$ python3 -q
>>> import numpy as np
>>> from numpy import linalg as LA
>>> np.set_printoptions(precision=1, suppress=True, linewidth=200, legacy="1.25")
>>> mat = np.load("block10.npy")
>>> print(mat)
[[ 1.2 -1.2 -0.9  0.5]
 [-1.2  0.8  0.8  0.4]
 [-0.3 -0.2 -0.2  0.9]]
>>> def softmax(z):
...     e = np.exp(z - z.max(axis=-1, keepdims=True))
...     return e / e.sum(axis=-1, keepdims=True)
... 
>>> print(np.round(softmax(10 * mat[1]), 1) + 0)
[0.  0.5 0.5 0. ]
>>> print(np.round(softmax(mat[1] + -1), 1) + 0)
[0.  0.4 0.4 0.2]
>>> S = mat @ mat.T / np.sqrt(4)
>>> print(np.round(softmax(S), 1) + 0)
[[0.8 0.  0.1]
 [0.  0.7 0.2]
 [0.3 0.3 0.4]]
>>> T = np.stack([mat, 4 * mat, mat[::-1]])
>>> print(np.einsum("bij,cij->bc", T, T))
[[  7.8  31.2   3.9]
 [ 31.2 124.8  15.6]
 [  3.9  15.6   7.8]]
>>> print((T @ mat.T).shape)
(3, 3, 3)
>>> print(LA.matrix_rank(T.reshape(3, -1)))
2
>>> M2 = mat / np.sqrt((mat ** 2).mean(axis=1, keepdims=True))
>>> print(mat - mat.mean(axis=1, keepdims=True))
[[ 1.3 -1.1 -0.8  0.6]
 [-1.4  0.6  0.6  0.2]
 [-0.3 -0.2 -0.2  0.8]]
>>> print(LA.matrix_rank(M2) == LA.matrix_rank(mat))
True
>>> print(M2[1])
[-1.4  0.9  0.9  0.5]
>>> print(LA.matrix_rank(mat - mat.mean(axis=1, keepdims=True)))
3
>>> print(LA.matrix_rank(mat))
3
>>> print(LA.svd(mat, compute_uv=False))
[2.5 1.2 0.1]
>>> print(np.abs(mat).max())
1.2
>>> print(mat.shape)
(3, 4)
>>> print(mat - mat[0])
[[ 0.   0.   0.   0. ]
 [-2.4  2.   1.7 -0.1]
 [-1.5  1.   0.7  0.4]]
>>> print(mat.mean(axis=0))
[-0.1 -0.2 -0.1  0.6]
>>> print(round(float(LA.norm(mat)), 1))
2.8
>>> print(mat.sum(axis=0))
[-0.3 -0.6 -0.3  1.8]
>>> left, s, Vt = LA.svd(mat, full_matrices=False)
>>> print(np.abs(Vt[0]))
[0.7 0.6 0.5 0.1]
>>> print(np.cumsum(s ** 2) / np.sum(s ** 2))
[0.8 1.  1. ]
>>> print(s / s[0])
[1.  0.5 0.1]
>>> print(left.shape, s.shape, Vt.shape)
(3, 3) (3,) (3, 4)
>>> print(np.round(Vt @ Vt.T, 1) + 0)
[[1. 0. 0.]
 [0. 1. 0.]
 [0. 0. 1.]]
